% python3 -q
>>> import numpy as np
>>> import numpy.linalg as la
>>> np.set_printoptions(precision=1, suppress=True, linewidth=120)
>>> E = np.load("m.npy")
>>> E
array([[-1.6,  2.2,  0.4,  0.2,  1. ,  0.5, -0.1, -1.1, -1.2],
       [-0.9, -2.2, -0.1, -0.2, -0.8, -1.1, -0.3, -1.8, -1. ],
       [-1.7, -0.3,  1. , -0.9, -1.5, -0.6,  1.6, -0.4,  1.4]])
>>> rng = np.random.default_rng(264904)
>>> Y = E + rng.integers(-2, 3, (3, 1)) @ rng.integers(-2, 3, (1, 9))
>>> Y
array([[ 2.4,  2.2,  2.4,  0.2,  1. ,  0.5, -4.1,  0.9, -3.2],
       [-4.9, -2.2, -2.1, -0.2, -0.8, -1.1,  3.7, -3.8,  1. ],
       [-5.7, -0.3, -1. , -0.9, -1.5, -0.6,  5.6, -2.4,  3.4]])
>>> np.round(la.svd(Y - E, compute_uv=False), 1) + 0
array([11.5,  0. ,  0. ])
>>> Y - E
array([[ 4.,  0.,  2.,  0.,  0.,  0., -4.,  2., -2.],
       [-4.,  0., -2.,  0.,  0.,  0.,  4., -2.,  2.],
       [-4.,  0., -2.,  0.,  0.,  0.,  4., -2.,  2.]])
>>> x0 = np.array([0, 2, 1, 4, 3, 4, 4, 2, 4])
>>> (E * x0).sum(axis=1)
array([  3.2, -20.9,   1.1])
>>> Y = E / np.sqrt((E ** 2).mean(axis=1, keepdims=True))
>>> la.matrix_rank(E - E.mean(axis=1, keepdims=True))
np.int64(3)
>>> np.round(E - E.mean(axis=1, keepdims=True), 1) + 0
array([[-1.6,  2.2,  0.4,  0.2,  1. ,  0.5, -0.1, -1.1, -1.2],
       [ 0. , -1.3,  0.8,  0.7,  0.1, -0.2,  0.6, -0.9, -0.1],
       [-1.5, -0.1,  1.2, -0.7, -1.3, -0.4,  1.8, -0.2,  1.6]])
>>> f, v = E[2], E[0]
>>> np.round(f @ f, 1)
np.float64(12.1)
>>> p = (f @ v) / (f @ f) * f
>>> (v - p) @ f
np.float64(0.0)
>>> t = np.radians(60)
>>> R = np.eye(9)
>>> R[1, 1] = R[7, 7] = np.cos(t)
>>> R[1, 7], R[7, 1] = -np.sin(t), np.sin(t)
>>> R
array([[ 1. ,  0. ,  0. ,  0. ,  0. ,  0. ,  0. ,  0. ,  0. ],
       [ 0. ,  0.5,  0. ,  0. ,  0. ,  0. ,  0. , -0.9,  0. ],
       [ 0. ,  0. ,  1. ,  0. ,  0. ,  0. ,  0. ,  0. ,  0. ],
       [ 0. ,  0. ,  0. ,  1. ,  0. ,  0. ,  0. ,  0. ,  0. ],
       [ 0. ,  0. ,  0. ,  0. ,  1. ,  0. ,  0. ,  0. ,  0. ],
       [ 0. ,  0. ,  0. ,  0. ,  0. ,  1. ,  0. ,  0. ,  0. ],
       [ 0. ,  0. ,  0. ,  0. ,  0. ,  0. ,  1. ,  0. ,  0. ],
       [ 0. ,  0.9,  0. ,  0. ,  0. ,  0. ,  0. ,  0.5,  0. ],
       [ 0. ,  0. ,  0. ,  0. ,  0. ,  0. ,  0. ,  0. ,  1. ]])
>>> Y = E @ R.T
>>> np.allclose(la.norm(E, axis=1), la.norm(Y, axis=1))
True
>>> Y
array([[-1.6,  2.1,  0.4,  0.2,  1. ,  0.5, -0.1,  1.4, -1.2],
       [-0.9,  0.5, -0.1, -0.2, -0.8, -1.1, -0.3, -2.8, -1. ],
       [-1.7,  0.2,  1. , -0.9, -1.5, -0.6,  1.6, -0.5,  1.4]])
>>> K = np.load("out10.npy")
>>> K
array([[ 2,  4,  0,  0,  0,  0],
       [ 2,  5,  0,  0,  0,  0],
       [-3, -2,  0,  0,  0,  0],
       [ 0,  0,  2,  4,  0,  0],
       [ 0,  0,  2,  5,  0,  0],
       [ 0,  0, -3, -2,  0,  0],
       [ 0,  0,  0,  0,  2,  4],
       [ 0,  0,  0,  0,  2,  5],
       [ 0,  0,  0,  0, -3, -2]])
>>> labels = rng.permutation(6)
>>> Y = K[:, labels] * rng.choice([-1, 1], 6)
>>> Y
array([[ 2,  0,  0,  0,  4,  0],
       [ 2,  0,  0,  0,  5,  0],
       [-3,  0,  0,  0, -2,  0],
       [ 0, -2,  0,  0,  0,  4],
       [ 0, -2,  0,  0,  0,  5],
       [ 0,  3,  0,  0,  0, -2],
       [ 0,  0,  4, -2,  0,  0],
       [ 0,  0,  5, -2,  0,  0],
       [ 0,  0, -2,  3,  0,  0]])
>>> Uu, _, Vh = la.svd(K.T @ Y)
>>> np.round(Uu @ Vh, 1) + 0
array([[ 1.,  0.,  0.,  0.,  0.,  0.],
       [ 0.,  0.,  0.,  0.,  1.,  0.],
       [ 0., -1.,  0.,  0.,  0.,  0.],
       [ 0.,  0.,  0.,  0.,  0.,  1.],
       [ 0.,  0.,  0., -1.,  0.,  0.],
       [ 0.,  0.,  1.,  0.,  0.,  0.]])
>>> M = np.load("run8.npy")
>>> M
array([[ 4.,  3.,  3.,  2.,  3.,  2.,  4.,  0.],
       [ 5.,  1.,  3.,  2.,  2.,  2.,  2.,  0.],
       [ 1.,  3.,  2.,  2.,  4.,  3.,  4.,  0.],
       [ 3.,  3.,  2.,  2.,  0.,  3.,  1.,  0.],
       [ 1.,  2.,  4.,  1.,  1.,  1.,  2.,  0.],
       [ 1.,  2.,  0.,  3.,  5.,  0.,  5.,  0.],
       [ 5.,  1.,  0.,  5.,  3.,  1.,  5.,  0.],
       [ 0.,  0.,  0.,  0.,  0.,  0.,  0., -1.]])
>>> T = np.stack([M, 4 * M, M[::-1]])
>>> np.einsum("bij,cij->bc", T, T)
array([[ 392., 1568.,  262.],
       [1568., 6272., 1048.],
       [ 262., 1048.,  392.]])
>>> la.matrix_rank(T.reshape(3, -1))
np.int64(2)
>>> T.sum(axis=0)
array([[20., 15., 15., 10., 15., 10., 20., -1.],
       [30.,  6., 15., 15., 13., 11., 15.,  0.],
       [ 6., 17., 10., 13., 25., 15., 25.,  0.],
       [16., 17., 14., 11.,  1., 16.,  7.,  0.],
       [ 8., 13., 22.,  7.,  5.,  8., 11.,  0.],
       [ 6., 13.,  2., 17., 29.,  3., 29.,  0.],
       [30.,  6.,  3., 27., 17.,  7., 27.,  0.],
       [ 4.,  3.,  3.,  2.,  3.,  2.,  4., -5.]])
>>> la.matrix_rank(T)
array([8, 8, 8])
>>> la.norm(T, axis=(1, 2))
array([19.8, 79.2, 19.8])
>>> Y = la.inv(M)
>>> np.round(M @ Y, 1) + 0
array([[1., 0., 0., 0., 0., 0., 0., 0.],
       [0., 1., 0., 0., 0., 0., 0., 0.],
       [0., 0., 1., 0., 0., 0., 0., 0.],
       [0., 0., 0., 1., 0., 0., 0., 0.],
       [0., 0., 0., 0., 1., 0., 0., 0.],
       [0., 0., 0., 0., 0., 1., 0., 0.],
       [0., 0., 0., 0., 0., 0., 1., 0.],
       [0., 0., 0., 0., 0., 0., 0., 1.]])
>>> np.round(la.inv(Y), 1) + 0
array([[ 4.,  3.,  3.,  2.,  3.,  2.,  4.,  0.],
       [ 5.,  1.,  3.,  2.,  2.,  2.,  2.,  0.],
       [ 1.,  3.,  2.,  2.,  4.,  3.,  4.,  0.],
       [ 3.,  3.,  2.,  2.,  0.,  3.,  1.,  0.],
       [ 1.,  2.,  4.,  1.,  1.,  1.,  2.,  0.],
       [ 1.,  2.,  0.,  3.,  5.,  0.,  5.,  0.],
       [ 5.,  1.,  0.,  5.,  3.,  1.,  5.,  0.],
       [ 0.,  0.,  0.,  0.,  0.,  0.,  0., -1.]])
>>> np.allclose(Y, M.T)
False
>>> la.det(M) * Y
array([[  442.,   152.,  -287.,    20.,  -312.,    11.,   -75.,     0.],
       [  338.,  -222.,  -543.,   655.,  -143.,   604.,  -425.,     0.],
       [ -312.,   253.,   -18.,   -95.,   507.,    29.,   -50.,    -0.],
       [-1131.,   339.,  -159.,   515.,   416.,   527.,   100.,     0.],
       [ -481.,   739.,   -59.,   140.,  -234.,   727.,  -525.,    -0.],
       [ -130.,   -30.,   805.,  -175.,  -195.,  -665.,   250.,    -0.],
       [  936.,  -884.,   429.,  -715.,   104.,  -962.,   650.,    -0.],
       [   -0.,    -0.,    -0.,    -0.,    -0.,    -0.,    -0., -1625.]])
>>> round(float(la.slogdet(M)[0]), 1)
1.0
>>> round(la.cond(M), 1)
np.float64(29.5)
>>> Q, R = la.qr(M)
>>> R
array([[-8.8, -4.3, -4.4, -6.2, -5.3, -4.1, -7.4,  0. ],
       [ 0. ,  4.3,  3. ,  1.4,  3.5,  2.7,  3.8,  0. ],
       [ 0. ,  0. , -3.7,  2.2,  1.9, -0.5,  2.2,  0. ],
       [ 0. ,  0. ,  0. ,  2.3,  2.8, -0.9,  3.4,  0. ],
       [ 0. ,  0. ,  0. ,  0. ,  3.4, -0.4,  2.2,  0. ],
       [ 0. ,  0. ,  0. ,  0. ,  0. , -1.7,  0.5,  0. ],
       [ 0. ,  0. ,  0. ,  0. ,  0. ,  0. ,  0.8,  0. ],
       [ 0. ,  0. ,  0. ,  0. ,  0. ,  0. ,  0. , -1. ]])
>>> Q.shape, R.shape
((8, 8), (8, 8))
>>> np.allclose(R.T @ R, M.T @ M)
True
>>> np.round(la.det(M), 1)
np.float64(1625.0)
>>> np.sort(la.eigvals(M).real)
array([-2.1, -1.8, -1.8, -1. ,  1.1,  1.1,  1.4, 17.3])
>>> M @ M
array([[65., 44., 43., 53., 55., 36., 72.,  0.],
       [48., 41., 36., 40., 47., 31., 60.,  0.],
       [54., 36., 36., 49., 48., 28., 63.,  0.],
       [43., 31., 26., 34., 41., 25., 48.,  0.],
       [33., 26., 23., 30., 35., 24., 42.,  0.],
       [53., 29., 35., 42., 27., 25., 46.,  0.],
       [69., 44., 40., 53., 40., 35., 63.,  0.],
       [ 0.,  0.,  0.,  0.,  0.,  0.,  0.,  1.]])
>>> Y = np.array([[-1, -1, 0, 0, -1, -2, -1, 0], [-1, 1, -1, 2, -2, -1, 0, -2]])
>>> m1 = Y.T @ Y
>>> m1
array([[ 2,  0,  1, -2,  3,  3,  1,  2],
       [ 0,  2, -1,  2, -1,  1,  1, -2],
       [ 1, -1,  1, -2,  2,  1,  0,  2],
       [-2,  2, -2,  4, -4, -2,  0, -4],
       [ 3, -1,  2, -4,  5,  4,  1,  4],
       [ 3,  1,  1, -2,  4,  5,  2,  2],
       [ 1,  1,  0,  0,  1,  2,  1,  0],
       [ 2, -2,  2, -4,  4,  2,  0,  4]])
>>> w, evecs = la.eigh(m1)
>>> np.round(w.sum(), 1), np.trace(m1)
(np.float64(24.0), np.int64(24))
>>> np.unique(w.round(6) + 0, return_counts=True)[1]
array([6, 1, 1])
>>> np.argsort(-la.norm(m1, axis=0).round(6), kind="stable")[:3]
array([4, 3, 5])
>>> la.matrix_rank(m1, rtol=0.1)
np.int64(2)
>>> round(float(la.norm(m1, 2) / la.norm(m1)), 1)
0.9
>>> [round(float(x), 1) for x in la.svd(m1, compute_uv=False)[:3]]
[17.7, 6.3, 0.0]
>>> np.allclose(m1[:-1].T @ la.lstsq(m1[:-1].T, m1[-1])[0], m1[-1])
True
>>> try:
...     la.inv(m1)
... except la.LinAlgError as e:
...     print(e)
... 
Singular matrix
>>> np.unique(m1.round(6), axis=0).shape
(8, 8)
>>> x0 = np.array([0, 0, 3, 2, 0, 0, 0, 2])
>>> a = np.maximum(m1 @ x0, 0)
>>> np.tanh(m1 @ x0)
array([ 1., -1.,  1., -1.,  1.,  1.,  0.,  1.])
>>> a
array([3, 0, 3, 0, 6, 3, 0, 6])
>>> np.maximum(m1 @ x0, 0) - np.maximum(-m1 @ x0, 0)
array([ 3, -3,  3, -6,  6,  3,  0,  6])
>>> m1.T @ a
array([ 48, -18,  33, -66,  81,  63,  15,  66])
>>> m1 * (a > 1e-9)[:, None]
array([[ 2,  0,  1, -2,  3,  3,  1,  2],
       [ 0,  0,  0,  0,  0,  0,  0,  0],
       [ 1, -1,  1, -2,  2,  1,  0,  2],
       [ 0,  0,  0,  0,  0,  0,  0,  0],
       [ 3, -1,  2, -4,  5,  4,  1,  4],
       [ 3,  1,  1, -2,  4,  5,  2,  2],
       [ 0,  0,  0,  0,  0,  0,  0,  0],
       [ 2, -2,  2, -4,  4,  2,  0,  4]])
>>> feats = np.array([[1, 4, 4, 2, -4, 3, 1],
...     [3, 4, 1, 3, -1, 3, 1],
...     [5, 5, 3, 5, -3, 5, 0],
...     [0, 1, 0, 4, 0, 5, 4],
...     [4, 1, 4, 0, -4, 0, 3],
...     [3, 0, 3, 4, -3, 0, 1],
...     [1, 2, 3, 4, -3, 0, 2],
...     [2, 3, 3, 1, -3, 5, 1]])
>>> np.allclose(feats[:-1].T @ la.lstsq(feats[:-1].T, feats[-1])[0], feats[-1])
True
>>> la.lstsq(feats[:-1].T, feats[-1])[2]
np.int32(6)
>>> np.abs(np.diag(la.qr(feats)[1])) > 1e-9
array([ True,  True,  True,  True, False,  True,  True])
>>> np.unique(feats.round(6), axis=0).shape
(8, 7)
>>> np.round(feats @ la.pinv(feats) @ feats, 1) + 0
array([[ 1.,  4.,  4.,  2., -4.,  3.,  1.],
       [ 3.,  4.,  1.,  3., -1.,  3.,  1.],
       [ 5.,  5.,  3.,  5., -3.,  5.,  0.],
       [ 0.,  1.,  0.,  4.,  0.,  5.,  4.],
       [ 4.,  1.,  4.,  0., -4.,  0.,  3.],
       [ 3.,  0.,  3.,  4., -3.,  0.,  1.],
       [ 1.,  2.,  3.,  4., -3.,  0.,  2.],
       [ 2.,  3.,  3.,  1., -3.,  5.,  1.]])
>>> round(float(np.trace(la.pinv(feats) @ feats)), 1)
6.0
>>> Y = np.array([[1, -2, 1],
...     [1, 2, 1],
...     [1, -1, -2],
...     [-2, 3, 2],
...     [0, 1, -1],
...     [3, 2, -2],
...     [-2, -2, 2]])
>>> np.vstack([feats, Y.T]).shape
(11, 7)
>>> la.matrix_rank(np.vstack([feats, Y.T]))
np.int64(7)
>>> np.einsum("ik,kj->ij", feats, Y)
array([[ 12,   8,   1],
       [  9,  13,   8],
       [ 18,  19,   7],
       [  0,  16,   7],
       [  3, -20,   7],
       [ -4,  -2,  10],
       [ -6,   4,  12],
       [ 19,   7,  -4]])
>>> np.einsum("ij,ij->i", feats, feats)
array([ 63,  46, 118,  58,  58,  44,  43,  58])
>>> np.einsum("ik,kj->ji", feats, Y)
array([[ 12,   9,  18,   0,   3,  -4,  -6,  19],
       [  8,  13,  19,  16, -20,  -2,   4,   7],
       [  1,   8,   7,   7,   7,  10,  12,  -4]])
>>> Y.T @ feats.T
array([[ 12,   9,  18,   0,   3,  -4,  -6,  19],
       [  8,  13,  19,  16, -20,  -2,   4,   7],
       [  1,   8,   7,   7,   7,  10,  12,  -4]])
>>> la.matrix_rank(feats @ Y)
np.int64(3)
>>> feats @ Y
array([[ 12,   8,   1],
       [  9,  13,   8],
       [ 18,  19,   7],
       [  0,  16,   7],
       [  3, -20,   7],
       [ -4,  -2,  10],
       [ -6,   4,  12],
       [ 19,   7,  -4]])
>>> arr = np.tril(np.array([[-7, -3, 3, 9, -5, -7],
...     [6, 2, -6, 8, 0, -3],
...     [-4, 4, 7, -4, 5, 4],
...     [2, -2, -9, 7, 7, 1],
...     [-2, 7, 7, 0, -8, 0],
...     [2, 4, 0, 3, 3, -4]]), -1) + np.eye(6, dtype=int)
>>> arr
array([[ 1,  0,  0,  0,  0,  0],
       [ 6,  1,  0,  0,  0,  0],
       [-4,  4,  1,  0,  0,  0],
       [ 2, -2, -9,  1,  0,  0],
       [-2,  7,  7,  0,  1,  0],
       [ 2,  4,  0,  3,  3,  1]])
>>> la.matrix_rank(arr - arr[0, 0] * np.eye(6))
np.int64(4)
>>> np.prod(np.diag(arr)), round(float(la.det(arr)), 1)
(np.int64(1), 1.0)
>>> Y = np.array([[-2, -1], [0, -1], [1, -2], [0, 2], [-1, -1], [-1, -1]])
>>> la.matrix_rank(np.vstack([arr, Y.T]))
np.int64(6)
>>> arr @ Y
array([[ -2,  -1],
       [-12,  -7],
       [  9,  -2],
       [-13,  20],
       [ 10, -20],
       [ -8,  -4]])
>>> np.vstack([arr, Y.T]).shape
(8, 6)
>>> np.einsum("ij,ij->i", arr, arr)
array([  1,  37,  33,  90, 103,  39])
>>> labels = rng.permutation(6)
>>> labels
array([1, 3, 0, 5, 4, 2])
>>> Y = arr[labels][:, labels]
>>> round(la.det(Y), 1), np.round(la.det(arr[labels]), 1)
(np.float64(1.0), np.float64(1.0))
>>> np.sort(np.abs(la.eigvals(Y)))
array([1., 1., 1., 1., 1., 1.])
>>> np.trace(Y)
np.int64(6)
>>> f = np.array([2, 1, 2])
>>> np.array([np.convolve(row, f, "same") for row in arr])
array([[  1,   2,   0,   0,   0,   0],
       [  8,  13,   2,   0,   0,   0],
       [  4,  -2,   9,   2,   0,   0],
       [ -2, -16, -11, -17,   2,   0],
       [ 12,  17,  21,  16,   1,   2],
       [ 10,   8,  14,   9,  11,   7]])
>>> Y = M / np.sqrt((M ** 2).mean(axis=1, keepdims=True))
>>> M - M.mean(axis=1, keepdims=True)
array([[ 1.4,  0.4,  0.4, -0.6,  0.4, -0.6,  1.4, -2.6],
       [ 2.9, -1.1,  0.9, -0.1, -0.1, -0.1, -0.1, -2.1],
       [-1.4,  0.6, -0.4, -0.4,  1.6,  0.6,  1.6, -2.4],
       [ 1.2,  1.2,  0.2,  0.2, -1.8,  1.2, -0.8, -1.8],
       [-0.5,  0.5,  2.5, -0.5, -0.5, -0.5,  0.5, -1.5],
       [-1. ,  0. , -2. ,  1. ,  3. , -2. ,  3. , -2. ],
       [ 2.5, -1.5, -2.5,  2.5,  0.5, -1.5,  2.5, -2.5],
       [ 0.1,  0.1,  0.1,  0.1,  0.1,  0.1,  0.1, -0.9]])
>>> la.matrix_rank(Y) == la.matrix_rank(M)
np.True_
>>> la.matrix_rank(M - M.mean(axis=1, keepdims=True))
np.int64(7)
>>> X = np.loadtxt("x.csv", delimiter=",")
>>> X
array([[ 0.2,  0.6, -0.6, -1.4, -0.2,  0.3],
       [ 0.4,  2. , -1.5, -0.6,  1.5,  0.8],
       [-1.4,  1. ,  1.3,  2.4, -0.5, -0.6],
       [ 1. , -0.8, -0.3,  0.3, -1.3,  0.2],
       [-1.2,  1.3,  1.1, -1. ,  0.5, -0.6],
       [-1.2,  0. ,  2.9, -0.4,  0.1, -1.4],
       [ 0.9,  0.2,  0.9, -1.7,  1.5, -0.4],
       [ 0.8,  1.1,  0.1,  0.5, -0.8,  0. ],
       [ 0.2,  0.4,  2.2, -0.5,  1. , -1. ],
       [-0.5,  1.3, -0.5,  0.8,  0.7,  0.3],
       [ 0.6,  1. , -3.2, -0.1,  0.3,  1.5],
       [ 0.6,  1.6,  1.5,  1.3,  0.1, -0.7],
       [-0.1,  0.4,  2.1,  1.2,  0.2, -0.9],
       [-0.2, -0.4, -0.5,  1.2, -0.2,  0.2],
       [-0.4,  0.5, -1.5,  0.2, -0.1,  0.7],
       [-0.3,  0.2, -0.9, -0.4,  1.6,  0.4],
       [ 0.6,  1.3, -0.6, -0.3, -1.2,  0.2],
       [-0.2, -1.6,  0.5,  1. , -0.1, -0.2],
       [-0.4, -0.9, -0.8, -1.3,  0.3,  0.4],
       [-1.6, -1.3,  2. ,  0. ,  1.2, -1. ],
       [ 0.7,  0.1, -1. ,  1.1,  0.9,  0.5],
       [ 0. , -1.6,  1.2, -0.4, -0.7, -0.5],
       [-1.5, -2. , -2.5,  1.5,  0.7,  1.4],
       [-0.9, -0.1,  0.2,  0.2,  0.5, -0.1],
       [-0.3, -0.7,  0.4, -0.5,  0.7, -0.2],
       [-1.7,  0.6, -2.1, -0.3,  0.5,  1.1],
       [-0.4,  0.3,  0.6,  0.5, -0.2, -0.3],
       [-0.1, -0.1, -0.5,  1.2,  0.3,  0.2]])
>>> basis = X[[4, 9]].astype(float)
>>> for _ in range(6):
...     labels = la.norm(X[:, None] - basis, axis=-1).argmin(axis=1)
...     basis = np.array([X[labels == j].mean(axis=0) for j in range(2)])
... 
>>> labels
array([1, 1, 0, 1, 0, 0, 0, 1, 0, 1, 1, 0, 0, 1, 1, 1, 1, 0, 1, 0, 1, 0, 1, 0, 0, 1, 0, 1])
>>> np.abs(basis[1] - basis[0]).argmax()
np.int64(2)
